% python3 -q
>>> import numpy as np
>>> np.set_printoptions(suppress=True, linewidth=160)
>>> A = np.load("m.npy")
>>> print(A)
[[ 1  0  1  0]
 [-1 -1 -1 -1]
 [ 1  0  1  0]
 [-1 -1 -1 -1]]
>>> U, sig, VT = np.linalg.svd(A)
>>> print(np.argmax(sig[:-1] / (sig[1:] + 1e-6)) + 1)
2
>>> B = U[:, :2] @ np.diag(sig[:2]) @ VT[:2]
>>> print(np.linalg.matrix_rank(A, rtol=0.05))
2
>>> print(B.round(3) + 0)
[[ 1.  0.  1.  0.]
 [-1. -1. -1. -1.]
 [ 1.  0.  1.  0.]
 [-1. -1. -1. -1.]]
>>> print(np.linalg.matrix_rank(B))
2
>>> print(A.sum(axis=1))
[ 2 -4  2 -4]
>>> print(np.diff(A, axis=0))
[[-2 -1 -2 -1]
 [ 2  1  2  1]
 [-2 -1 -2 -1]]
>>> print(A.mean(axis=0))
[ 0.  -0.5  0.  -0.5]
>>> print(np.count_nonzero(A))
12
>>> print(np.round(np.linalg.svd(A, compute_uv=False), 3) + 0)
[3.236 1.236 0.    0.   ]
>>> print(np.abs(A).max())
1
>>> print(A - A[0])
[[ 0  0  0  0]
 [-2 -1 -2 -1]
 [ 0  0  0  0]
 [-2 -1 -2 -1]]
>>> print(round(np.linalg.norm(A), 3))
3.464
>>> U, sig, VT = np.linalg.svd(A, full_matrices=False)
>>> print(np.allclose(U * sig @ VT, A))
True
>>> print(np.abs(U[:, 0]).round(6).argmax())
1
>>> print(np.round(VT @ VT.T, 3) + 0)
[[1. 0. 0. 0.]
 [0. 1. 0. 0.]
 [0. 0. 1. 0.]
 [0. 0. 0. 1.]]
>>> print(np.round(np.cumsum(sig ** 2) / np.sum(sig ** 2), 3))
[0.873 1.    1.    1.   ]
>>> print(np.round(U.T @ A @ VT.T, 3) + 0)
[[3.236 0.    0.    0.   ]
 [0.    1.236 0.    0.   ]
 [0.    0.    0.    0.   ]
 [0.    0.    0.    0.   ]]
>>> print(sig.round(3) + 0)
[3.236 1.236 0.    0.   ]
>>> print(np.round(U.T @ U, 3) + 0)
[[1. 0. 0. 0.]
 [0. 1. 0. 0.]
 [0. 0. 1. 0.]
 [0. 0. 0. 1.]]
>>> print(np.round(np.sqrt((sig ** 2).sum()), 3), np.round(np.linalg.norm(A), 3))
3.464 3.464
>>> print(round(np.trace(np.linalg.pinv(A) @ A), 3))
2.0
>>> print(np.linalg.lstsq(A[:-1].T, A[-1])[2])
2
>>> print(np.unique(A.round(6), axis=0).shape)
(2, 4)
>>> print(round(float(np.linalg.norm(A, 2) / np.linalg.norm(A)), 3))
0.934
>>> print([round(float(x), 3) for x in np.linalg.svd(A, compute_uv=False)[:3]])
[3.236, 1.236, 0.0]
>>> E = np.loadtxt("x.csv", delimiter=",")
>>> print(E)
[[  2.468 -10.678 -12.78   12.046  25.508]
 [  2.741 -10.843 -12.294  11.873  27.296]
 [  2.665 -12.038 -10.809  11.458  26.501]
 [  2.682 -12.743 -12.869  13.425  28.389]
 [  1.641 -12.355 -10.945  12.067  26.417]
 [  2.823 -11.646 -13.063  12.865  26.228]
 [  2.356 -12.818 -14.366  14.01   26.623]
 [  2.17  -11.833 -12.403  13.013  28.78 ]
 [  3.289 -13.102 -12.073  12.433  26.984]
 [  2.474 -14.227 -12.074  10.295  26.089]
 [  1.414 -12.374 -12.496  11.574  27.048]
 [  3.276 -13.937 -13.283  10.987  26.104]
 [  3.309 -14.034 -13.093  13.442  26.3  ]
 [  4.093 -11.293 -10.968  12.245  25.862]
 [  3.539 -12.372 -12.739  11.453  27.791]
 [  3.378 -13.337 -11.662  13.058  26.28 ]
 [  2.457  -9.933 -10.755  13.104  28.692]
 [  1.897 -11.948 -13.029  11.33   26.928]
 [  4.333 -13.285 -11.745  12.025  26.104]
 [  2.588 -12.193 -11.017  12.703  27.28 ]
 [  2.282 -12.5   -13.609  11.36   28.762]
 [  3.252 -11.25  -10.49   11.266  26.5  ]
 [  3.867 -13.018 -10.595  13.006  27.48 ]
 [  2.486 -12.221 -11.366  12.521  26.678]
 [  2.036 -10.113 -11.465  12.991  26.265]
 [  3.968 -11.846 -11.425  13.084  26.811]
 [  3.803 -10.294 -10.487  12.404  27.407]
 [  2.808 -10.203 -11.854  12.838  25.974]
 [  3.078 -10.939 -11.88   11.165  29.659]
 [  3.384 -12.273 -10.362  11.253  28.103]
 [  3.195 -11.44  -12.358  12.734  27.352]
 [  2.588 -12.37  -10.773  13.696  27.18 ]
 [  2.954 -12.711 -11.136  10.907  28.002]
 [  0.631 -11.516 -11.949  13.802  24.581]]
>>> U, sig, VT = np.linalg.svd(E)
>>> print(sig.round(3))
[199.946   7.073   6.233   5.243   3.804]
>>> B = U[:, :1] @ np.diag(sig[:1]) @ VT[:1]
>>> print(round(np.linalg.norm(E - B) / np.linalg.norm(E), 3))
0.057
>>> th = np.radians(90)
>>> R = np.eye(5)
>>> R[3, 3] = R[0, 0] = np.cos(th)
>>> R[3, 0], R[0, 3] = -np.sin(th), np.sin(th)
>>> print(R.round(3) + 0)
[[ 0.  0.  0.  1.  0.]
 [ 0.  1.  0.  0.  0.]
 [ 0.  0.  1.  0.  0.]
 [-1.  0.  0.  0.  0.]
 [ 0.  0.  0.  0.  1.]]
>>> B = E @ R.T
>>> print(round(float(np.linalg.det(R)), 3), np.trace(R))
1.0 3.0
>>> print(np.allclose(E @ E.T, B @ B.T))
True
>>> print(np.abs(B - E).max(axis=0))
[13.171  0.     0.    17.052  0.   ]
>>> print(np.allclose(np.linalg.norm(E, axis=1), np.linalg.norm(B, axis=1)))
True
>>> print(round(float(np.linalg.norm(E, "nuc")), 3))
222.298
>>> print(round(np.linalg.norm(E[6], 1), 3), np.round(np.linalg.norm(E[6], np.inf), 3))
70.173 26.623
>>> print(np.linalg.norm(E, axis=1).argmax())
3
>>> print(np.round(np.linalg.norm(E) ** 2 / np.linalg.norm(E, 2) ** 2, 3))
1.003
>>> print(round(np.linalg.norm(E, 1), 3), round(float(np.linalg.norm(E, np.inf)), 3))
917.958 70.178
>>> print(round(float(np.linalg.norm(E[6] - E[8])), 3))
2.971
>>> rng = np.random.default_rng(821269)
>>> labels = rng.permutation(5)
>>> B = E[:, labels] * rng.choice([-1, 1], 5)
>>> print(B)
[[ 12.046   2.468 -12.78   10.678 -25.508]
 [ 11.873   2.741 -12.294  10.843 -27.296]
 [ 11.458   2.665 -10.809  12.038 -26.501]
 [ 13.425   2.682 -12.869  12.743 -28.389]
 [ 12.067   1.641 -10.945  12.355 -26.417]
 [ 12.865   2.823 -13.063  11.646 -26.228]
 [ 14.01    2.356 -14.366  12.818 -26.623]
 [ 13.013   2.17  -12.403  11.833 -28.78 ]
 [ 12.433   3.289 -12.073  13.102 -26.984]
 [ 10.295   2.474 -12.074  14.227 -26.089]
 [ 11.574   1.414 -12.496  12.374 -27.048]
 [ 10.987   3.276 -13.283  13.937 -26.104]
 [ 13.442   3.309 -13.093  14.034 -26.3  ]
 [ 12.245   4.093 -10.968  11.293 -25.862]
 [ 11.453   3.539 -12.739  12.372 -27.791]
 [ 13.058   3.378 -11.662  13.337 -26.28 ]
 [ 13.104   2.457 -10.755   9.933 -28.692]
 [ 11.33    1.897 -13.029  11.948 -26.928]
 [ 12.025   4.333 -11.745  13.285 -26.104]
 [ 12.703   2.588 -11.017  12.193 -27.28 ]
 [ 11.36    2.282 -13.609  12.5   -28.762]
 [ 11.266   3.252 -10.49   11.25  -26.5  ]
 [ 13.006   3.867 -10.595  13.018 -27.48 ]
 [ 12.521   2.486 -11.366  12.221 -26.678]
 [ 12.991   2.036 -11.465  10.113 -26.265]
 [ 13.084   3.968 -11.425  11.846 -26.811]
 [ 12.404   3.803 -10.487  10.294 -27.407]
 [ 12.838   2.808 -11.854  10.203 -25.974]
 [ 11.165   3.078 -11.88   10.939 -29.659]
 [ 11.253   3.384 -10.362  12.273 -28.103]
 [ 12.734   3.195 -12.358  11.44  -27.352]
 [ 13.696   2.588 -10.773  12.37  -27.18 ]
 [ 10.907   2.954 -11.136  12.711 -28.002]
 [ 13.802   0.631 -11.949  11.516 -24.581]]
>>> U, _, VT = np.linalg.svd(E.T @ B)
>>> print(labels)
[3 0 2 1 4]
>>> print(np.round(np.linalg.lstsq(E, B)[0], 3) + 0)
[[ 0.  1.  0.  0.  0.]
 [ 0.  0.  0. -1.  0.]
 [ 0.  0.  1.  0.  0.]
 [ 1.  0.  0.  0.  0.]
 [ 0.  0.  0.  0. -1.]]
>>> print(np.unravel_index(np.abs(B).argmax(), B.shape))
(np.int64(28), np.int64(4))
>>> print(np.round(np.linalg.svd(B, compute_uv=False), 3))
[199.946   7.073   6.233   5.243   3.804]
>>> print(B.shape)
(34, 5)
>>> print(np.round(np.linalg.norm(B), 3))
200.273
>>> W0 = np.load("arr.npy")
>>> print(W0.round(3))
[[ 0.077 -0.108  0.077 -0.108  0.015 -0.046 -0.108  0.046 -0.108  0.046 -0.077 -0.077]
 [-0.108  0.151 -0.108  0.151 -0.022  0.065  0.151 -0.065  0.151 -0.065  0.108  0.108]
 [ 0.077 -0.108  0.077 -0.108  0.015 -0.046 -0.108  0.046 -0.108  0.046 -0.077 -0.077]
 [-0.108  0.151 -0.108  0.151 -0.022  0.065  0.151 -0.065  0.151 -0.065  0.108  0.108]
 [ 0.015 -0.022  0.015 -0.022  0.003 -0.009 -0.022  0.009 -0.022  0.009 -0.015 -0.015]
 [-0.046  0.065 -0.046  0.065 -0.009  0.028  0.065 -0.028  0.065 -0.028  0.046  0.046]
 [-0.108  0.151 -0.108  0.151 -0.022  0.065  0.151 -0.065  0.151 -0.065  0.108  0.108]
 [ 0.046 -0.065  0.046 -0.065  0.009 -0.028 -0.065  0.028 -0.065  0.028 -0.046 -0.046]
 [-0.108  0.151 -0.108  0.151 -0.022  0.065  0.151 -0.065  0.151 -0.065  0.108  0.108]
 [ 0.046 -0.065  0.046 -0.065  0.009 -0.028 -0.065  0.028 -0.065  0.028 -0.046 -0.046]
 [-0.077  0.108 -0.077  0.108 -0.015  0.046  0.108 -0.046  0.108 -0.046  0.077  0.077]
 [-0.077  0.108 -0.077  0.108 -0.015  0.046  0.108 -0.046  0.108 -0.046  0.077  0.077]]
>>> print(np.linalg.matrix_rank(W0, rtol=0.1))
1
>>> vec = np.array([0, 1, 4, 2, 4, 5, 0, 1, 0, 0, 0, 5])
>>> a = np.maximum(W0 @ vec, 0)
>>> print(np.round(W0.T @ a, 3))
[-0.413  0.578 -0.413  0.578 -0.083  0.248  0.578 -0.248  0.578 -0.248  0.413  0.413]
>>> print(np.round(W0 * (a > 1e-9)[:, None], 3))
[[ 0.    -0.     0.    -0.     0.    -0.    -0.     0.    -0.     0.    -0.    -0.   ]
 [-0.108  0.151 -0.108  0.151 -0.022  0.065  0.151 -0.065  0.151 -0.065  0.108  0.108]
 [ 0.    -0.     0.    -0.     0.    -0.    -0.     0.    -0.     0.    -0.    -0.   ]
 [-0.108  0.151 -0.108  0.151 -0.022  0.065  0.151 -0.065  0.151 -0.065  0.108  0.108]
 [ 0.    -0.     0.    -0.     0.    -0.    -0.     0.    -0.     0.    -0.    -0.   ]
 [-0.046  0.065 -0.046  0.065 -0.009  0.028  0.065 -0.028  0.065 -0.028  0.046  0.046]
 [-0.108  0.151 -0.108  0.151 -0.022  0.065  0.151 -0.065  0.151 -0.065  0.108  0.108]
 [ 0.    -0.     0.    -0.     0.    -0.    -0.     0.    -0.     0.    -0.    -0.   ]
 [-0.108  0.151 -0.108  0.151 -0.022  0.065  0.151 -0.065  0.151 -0.065  0.108  0.108]
 [ 0.    -0.     0.    -0.     0.    -0.    -0.     0.    -0.     0.    -0.    -0.   ]
 [-0.077  0.108 -0.077  0.108 -0.015  0.046  0.108 -0.046  0.108 -0.046  0.077  0.077]
 [-0.077  0.108 -0.077  0.108 -0.015  0.046  0.108 -0.046  0.108 -0.046  0.077  0.077]]
>>> B = np.array([[1, 0, 1, 3, 0], [3, 2, 0, 0, 0], [1, 0, 1, 2, 0]])
>>> mat = B.T @ B
>>> print(mat)
[[11  6  2  5  0]
 [ 6  4  0  0  0]
 [ 2  0  2  5  0]
 [ 5  0  5 13  0]
 [ 0  0  0  0  0]]
>>> rank = np.linalg.matrix_rank(mat)
>>> print(rank)
3
>>> N = np.linalg.svd(mat)[2][rank:].T
>>> print(N.shape)
(5, 2)
>>> print([int(np.linalg.matrix_rank(mat[:, :j + 1])) for j in range(5)])
[1, 2, 2, 3, 3]
>>> print(np.round(N @ N.T, 3) + 0)
[[ 0.235 -0.353 -0.235  0.     0.   ]
 [-0.353  0.529  0.353  0.     0.   ]
 [-0.235  0.353  0.235  0.     0.   ]
 [ 0.     0.     0.     0.     0.   ]
 [ 0.     0.     0.     0.     1.   ]]
>>> print(np.allclose(mat @ N, 0))
True
>>> U, sig, VT = np.linalg.svd(mat)
>>> print(np.argmax(sig[:-1] / (sig[1:] + 1e-6)) + 1)
3
>>> B = U[:, :3] @ np.diag(sig[:3]) @ VT[:3]
>>> print(np.round(np.linalg.norm(mat - B) / np.linalg.norm(mat), 3))
0.0
>>> print(round(np.linalg.norm(mat - B, 2), 3), np.round(sig[3], 3))
0.0 0.0
>>> print(np.linalg.matrix_rank(B))
3
>>> print(np.linalg.matrix_rank(mat, rtol=0.05))
2
>>> print(B.round(3) + 0)
[[11.  6.  2.  5.  0.]
 [ 6.  4.  0.  0.  0.]
 [ 2.  0.  2.  5.  0.]
 [ 5.  0.  5. 13.  0.]
 [ 0.  0.  0.  0.  0.]]
>>> print(round(float(np.abs(mat - B).max()), 3))
0.0
>>> print(np.round(np.sort(np.abs(np.linalg.eigvals(mat))), 3) + 0)
[ 0.     0.     0.084 10.348 19.568]
>>> print(mat @ mat)
[[186  90  51 130   0]
 [ 90  52  12  30   0]
 [ 51  12  33  85   0]
 [130  30  85 219   0]
 [  0   0   0   0   0]]
>>> print(np.allclose(mat, mat.T))
True
>>> assert mat == mat.T
Traceback (most recent call last):
  File "<python-input-94>", line 1, in <module>
    assert mat == mat.T
           ^^^^^^^^^^^^
ValueError: The truth value of an array with more than one element is ambiguous. Use a.any() or a.all()
>>> print(round(float(np.abs(np.linalg.eigvals(mat)).max()), 3))
19.568
>>> print(round(np.linalg.det(mat.T), 3))
0.0
>>> print(np.einsum("ij,ji->", mat, mat))
490
>>> print(round(np.linalg.norm(mat, 2) / np.linalg.norm(mat), 3))
0.884
>>> feats = np.load("a.npy")
>>> print(feats)
[[ 11  -8  -7   9  10   3 -17  -4]
 [ -8  26   3   6  -5   5   7  14]
 [ -7   3   9  -2 -14   0   9   0]
 [  9   6  -2  21   1  10 -20   2]
 [ 10  -5 -14   1  22  -1 -12   0]
 [  3   5   0  10  -1   5  -8   2]
 [-17   7   9 -20 -12  -8  29   4]
 [ -4  14   0   2   0   2   4   8]]
>>> U, sig, VT = np.linalg.svd(feats)
>>> V = VT[:(sig > 1e-8).sum()]
>>> vec = feats[5] + 3 * feats[7] + rng.integers(2) * np.eye(8)[2]
>>> print(vec)
[-9. 47.  1. 16. -1. 11.  4. 26.]
>>> print(round(np.linalg.norm(vec - V.T @ V @ vec), 3))
0.868
>>> print(np.allclose(V.T @ V @ vec, vec))
False
>>> print(round(np.trace(np.linalg.pinv(feats) @ feats), 3))
3.0
>>> print(np.abs(np.diag(np.linalg.qr(feats)[1])) > 1e-9)
[ True  True  True False False False False False]
>>> print(np.round(feats @ np.linalg.pinv(feats) @ feats, 3) + 0)
[[ 11.  -8.  -7.   9.  10.   3. -17.  -4.]
 [ -8.  26.   3.   6.  -5.   5.   7.  14.]
 [ -7.   3.   9.  -2. -14.   0.   9.   0.]
 [  9.   6.  -2.  21.   1.  10. -20.   2.]
 [ 10.  -5. -14.   1.  22.  -1. -12.   0.]
 [  3.   5.   0.  10.  -1.   5.  -8.   2.]
 [-17.   7.   9. -20. -12.  -8.  29.   4.]
 [ -4.  14.   0.   2.   0.   2.   4.   8.]]
>>> print(round(float(np.linalg.norm(feats)), 3))
81.603
>>> print(np.abs(feats).max())
29
>>> print(feats - feats[0])
[[  0   0   0   0   0   0   0   0]
 [-19  34  10  -3 -15   2  24  18]
 [-18  11  16 -11 -24  -3  26   4]
 [ -2  14   5  12  -9   7  -3   6]
 [ -1   3  -7  -8  12  -4   5   4]
 [ -8  13   7   1 -11   2   9   6]
 [-28  15  16 -29 -22 -11  46   8]
 [-15  22   7  -7 -10  -1  21  12]]
